$ ipython --no-banner

In [1]: import numpy as np

In [2]: import numpy.linalg as la

In [3]: np.set_printoptions(suppress=True, linewidth=140)

In [4]: def tidy(a):
   ...:     return np.round(a, 2) + 0
   ...: 

In [5]: r0 = np.array([-4, -4, 2]) + 0.5

In [6]: m1 = np.outer(r0, r0) / (r0 @ r0)

In [7]: tidy(m1)
Out[7]: 
array([[ 0.4 ,  0.4 , -0.28],
       [ 0.4 ,  0.4 , -0.28],
       [-0.28, -0.28,  0.2 ]])

In [8]: # symmetric, so the eigenvalues are real

In [9]: U, sig, Vh = la.svd(m1)

In [10]: V = Vh[:(sig > 1e-8).sum()]

In [11]: rng = np.random.default_rng(512624)

In [12]: x0 = m1[1] + 2 * m1[2] + rng.integers(2) * np.eye(3)[1]

In [13]: tidy(x0)
Out[13]: array([-0.17, -0.17,  0.12])

In [14]: tidy(la.norm(x0 - V.T @ V @ x0))
Out[14]: np.float64(0.0)

In [15]: la.matrix_rank(np.vstack([m1, x0]))
Out[15]: np.int64(1)

In [16]: mat = np.loadtxt("case19.csv", delimiter=",")

In [17]: mat
Out[17]: 
array([[ 1., -4.,  1., -4.,  1., -4.],
       [-5., -3., -5., -3., -5., -3.],
       [ 1.,  1.,  1.,  1.,  1.,  1.],
       [ 1., -4.,  1., -4.,  1., -4.],
       [-5., -3., -5., -3., -5., -3.],
       [ 1.,  1.,  1.,  1.,  1.,  1.]])

In [18]: [round(float(x), 2) for x in la.svd(mat, compute_uv=False)[:3]]
Out[18]: [15.2, 9.32, 0.0]

In [19]: la.matrix_rank(mat, rtol=0.1)
Out[19]: np.int64(2)

In [20]: np.argsort(-la.norm(mat, axis=0).round(6), kind="stable")[:3]
Out[20]: array([0, 2, 4])

In [21]: r0 = np.array([2, 1])

In [22]: np.polyval(r0, mat[0])
Out[22]: array([ 3., -7.,  3., -7.,  3., -7.])

In [23]: np.correlate(mat[0], mat[2], "full")
Out[23]: array([  1.,  -3.,  -2.,  -6.,  -5.,  -9., -10.,  -6.,  -7.,  -3.,  -4.])

In [24]: np.array([np.convolve(row, r0, "same") for row in mat])
Out[24]: 
array([[  2.,  -7.,  -2.,  -7.,  -2.,  -7.],
       [-10., -11., -13., -11., -13., -11.],
       [  2.,   3.,   3.,   3.,   3.,   3.],
       [  2.,  -7.,  -2.,  -7.,  -2.,  -7.],
       [-10., -11., -13., -11., -13., -11.],
       [  2.,   3.,   3.,   3.,   3.,   3.]])
